In [1]: import numpy as np

In [2]: import numpy.linalg as la

In [3]: np.set_printoptions(precision=2, suppress=True, linewidth=120, sign=" ")

In [4]: J = np.load("data.npy")

In [5]: print(J)
[[ 5  4  4  8  2 -4 -3]
 [-9 -1  3 -2  1  6  0]
 [-8  9 -8  3  0  9 -6]
 [ 4 -8  2 -8  2  3  6]
 [ 7 -6  5 -6  0 -5 -8]
 [-2  3  1 -1  8  5  3]
 [-5 -6 -7 -9 -3  7  6]]

In [6]: T = np.stack([J, 3 * J, J[::-1]])

In [7]: print((T @ J.T).shape)
(3, 7, 7)

In [8]: gram = J.T @ J

In [9]: print(la.matrix_rank(gram))
7

In [10]: print(la.svd(J, compute_uv=False) ** 2)
[ 600.82  530.69  141.72  109.03   56.36    8.06    0.31]

In [11]: print(np.trace(gram), (J ** 2).sum())
1447 1447

In [12]: print(gram)
[[ 264  -93  133    7    8 -214  -35]
 [ -93  243  -60  212   33   38  -93]
 [ 133  -60  168   18   44 -133  -31]
 [   7  212   18  259   17  -79  -99]
 [   8   33   44   17   82   23   12]
 [-214   38 -133  -79   23  241   73]
 [ -35  -93  -31  -99   12   73  190]]

In [13]: print((J @ J.T).shape)
(7, 7)

In [14]: arr = np.abs(np.array([[-1, 1, -2, -1], [1, 2, 1, 2], [1, 0, 1, 1], [1, 0, 0, -1]])) + np.eye(4)

In [15]: arr = arr / arr.sum(axis=1, keepdims=True)

In [16]: print(arr)
[[ 0.33  0.17  0.33  0.17]
 [ 0.14  0.43  0.14  0.29]
 [ 0.25  0.    0.5   0.25]
 [ 0.33  0.    0.    0.67]]

In [17]: rng = np.random.default_rng(59)

In [18]: lab = rng.permutation(4)

In [19]: A2 = arr[:, lab] * rng.choice([-1, 1], 4)

In [20]: print(A2)
[[ 0.33  0.17 -0.33  0.17]
 [ 0.14  0.29 -0.14  0.43]
 [ 0.5   0.25 -0.25  0.  ]
 [ 0.    0.67 -0.33  0.  ]]

In [21]: left, _, vt = la.svd(arr.T @ A2)

In [22]: print(lab)
[ 2  3  0  1]

In [23]: print(np.round(la.lstsq(arr, A2)[0], 2) + 0)
[[ 0.  0. -1.  0.]
 [ 0.  0.  0.  1.]
 [ 1.  0.  0.  0.]
 [ 0.  1.  0.  0.]]

In [24]: u = np.array([1, 2, 1, 1, 2, 2]) + 0.5

In [25]: F = np.eye(6) - 2 * np.outer(u, u) / (u @ u)

In [26]: print(F)
[[ 0.82 -0.29 -0.18 -0.18 -0.29 -0.29]
 [-0.29  0.51 -0.29 -0.29 -0.49 -0.49]
 [-0.18 -0.29  0.82 -0.18 -0.29 -0.29]
 [-0.18 -0.29 -0.18  0.82 -0.29 -0.29]
 [-0.29 -0.49 -0.29 -0.29  0.51 -0.49]
 [-0.29 -0.49 -0.29 -0.29 -0.49  0.51]]

In [27]: # symmetric, so the eigenvalues are real

In [28]: w, V = la.eigh(F)

In [29]: x0 = np.array([-3, -3, 2, -1, 2, 2])

In [30]: print(np.round(V * np.abs(w) @ V.T, 2) + 0)
[[ 1.  0.  0.  0.  0.  0.]
 [ 0.  1.  0.  0.  0.  0.]
 [ 0.  0.  1.  0.  0.  0.]
 [ 0.  0.  0.  1.  0.  0.]
 [ 0.  0.  0.  0.  1.  0.]
 [ 0.  0.  0.  0.  0.  1.]]

In [31]: print(round(float(x0 @ F @ x0 / (x0 @ x0)), 2), w[0], w[-1])
1.0 -1.0 1.0

In [32]: Z = np.sign(np.array([[-8, -6, -5, 2], [3, 1, 9, 4], [-8, 9, -6, -5], [0, -9, 6, -9]]))

In [33]: A2 = (np.tril(Z, -1) + np.eye(4)) @ (np.triu(Z, 1) + np.eye(4))

In [34]: w = np.array([3, 0, 2, 3])

In [35]: A = np.rint(A2 * w @ la.inv(A2)) + 0

In [36]: print(A)
[[ 11.  -5.   3.  -5.]
 [  0.   3.   0.   0.]
 [-15.   9.  -3.   9.]
 [  9.  -6.   3.  -3.]]

In [37]: print(np.argsort(-la.norm(A, axis=0).round(6), kind="stable")[:3])
[ 0  1  3]

In [38]: print(la.matrix_rank(A, rtol=0.1))
2

In [39]: print(round(la.norm(A, 2) / la.norm(A), 2))
0.99

In [40]: print(la.cond(A) > 100)
True

In [41]: print(round(np.trace(la.pinv(A) @ A), 2))
3.0

In [42]: print(np.unique(A.round(6), axis=0).shape)
(4, 4)

In [43]: def softmax(z):
    ...:     e = np.exp(z - z.max(axis=-1, keepdims=True))
    ...:     return e / e.sum(axis=-1, keepdims=True)
    ...: 

In [44]: print(np.round(softmax(A[3]), 2) + 0)
[ 1.  0.  0.  0.]

In [45]: print(softmax(A).sum(axis=1))
[ 1.  1.  1.  1.]

In [46]: print(np.round(softmax(A[3] + -3), 2) + 0)
[ 1.  0.  0.  0.]

In [47]: att = A @ A.T / np.sqrt(4)

In [48]: print(softmax(att).round(6).argmax(axis=1))
[ 0  2  2  0]

In [49]: print(np.round(softmax(att + np.triu(np.full(att.shape, -np.inf), 1)), 2) + 0)
[[ 1.  0.  0.  0.]
 [ 0.  1.  0.  0.]
 [ 0.  0.  1.  0.]
 [ 1.  0.  0.  0.]]

In [50]: M = np.load("sample0.npy")

In [51]: print(M)
[[-0.39  0.78 -0.1   0.1 ]
 [ 0.78 -1.56  0.2  -0.2 ]
 [-0.1   0.2  -0.02  0.02]
 [ 0.1  -0.2   0.02 -0.02]]

In [52]: print(la.matrix_rank(M, rtol=0.1))
1

In [53]: print(np.argsort(-la.norm(M, axis=0).round(6), kind="stable")[:3])
[ 1  0  2]

In [54]: print([round(float(x), 2) for x in la.svd(M, compute_uv=False)[:3]])
[2.0, 0.01, 0.0]

In [55]: print(la.cond(M) > 100)
True

In [56]: w1 = np.array([[2, 2, 0], [-2, -1, -1], [1, -1, 0], [2, 1, 0]])

In [57]: c = np.array([-3, 2, -3])

In [58]: H = np.maximum(M @ w1 + c, 0)

In [59]: print((H > 0).astype(int))
[[ 0  1  0]
 [ 1  1  0]
 [ 0  1  0]
 [ 0  1  0]]

In [60]: print(H)
[[ 0.    0.64  0.  ]
 [ 1.48  4.72  0.  ]
 [ 0.    1.64  0.  ]
 [ 0.    2.36  0.  ]]

In [61]: Z = np.array([[2, 3, 4], [2, 2, 3], [1, 3, 2]])

In [62]: print(w1 @ Z)
[[  8  10  14]
 [ -7 -11 -13]
 [  0   1   1]
 [  6   8  11]]

In [63]: print(H @ Z)
[[  1.28   1.28   1.92]
 [ 12.4   13.88  20.08]
 [  3.28   3.28   4.92]
 [  4.72   4.72   7.08]]

In [64]: print(np.all(la.eigvalsh(M) > 0))
False

In [65]: print(round(la.eigvalsh(M).min(), 2))
-2.0

In [66]: feats = np.loadtxt("out18.csv", delimiter=",")

In [67]: print(feats)
[[ 0.4   0.    0.2   0.2   0.    0.    0.2 ]
 [ 0.33  0.33  0.    0.    0.    0.    0.33]
 [ 0.    0.2   0.2   0.    0.2   0.2   0.2 ]
 [ 0.    0.    0.25  0.5   0.25  0.    0.  ]
 [ 0.    0.25  0.    0.25  0.5   0.    0.  ]
 [ 0.2   0.2   0.2   0.    0.    0.2   0.2 ]
 [ 0.    0.33  0.33  0.    0.    0.    0.33]]

In [68]: # a transition matrix

In [69]: t = np.radians(120)

In [70]: Rm = np.eye(7)

In [71]: Rm[1, 1] = Rm[6, 6] = np.cos(t)

In [72]: Rm[1, 6], Rm[6, 1] = -np.sin(t), np.sin(t)

In [73]: print(Rm)
[[ 1.    0.    0.    0.    0.    0.    0.  ]
 [ 0.   -0.5   0.    0.    0.    0.   -0.87]
 [ 0.    0.    1.    0.    0.    0.    0.  ]
 [ 0.    0.    0.    1.    0.    0.    0.  ]
 [ 0.    0.    0.    0.    1.    0.    0.  ]
 [ 0.    0.    0.    0.    0.    1.    0.  ]
 [ 0.    0.87  0.    0.    0.    0.   -0.5 ]]

In [74]: A2 = feats @ Rm.T

In [75]: print(A2)
[[ 0.4  -0.17  0.2   0.2   0.    0.   -0.1 ]
 [ 0.33 -0.46  0.    0.    0.    0.    0.12]
 [ 0.   -0.27  0.2   0.    0.2   0.2   0.07]
 [ 0.    0.    0.25  0.5   0.25  0.    0.  ]
 [ 0.   -0.12  0.    0.25  0.5   0.    0.22]
 [ 0.2  -0.27  0.2   0.    0.    0.2   0.07]
 [ 0.   -0.46  0.33  0.    0.    0.    0.12]]
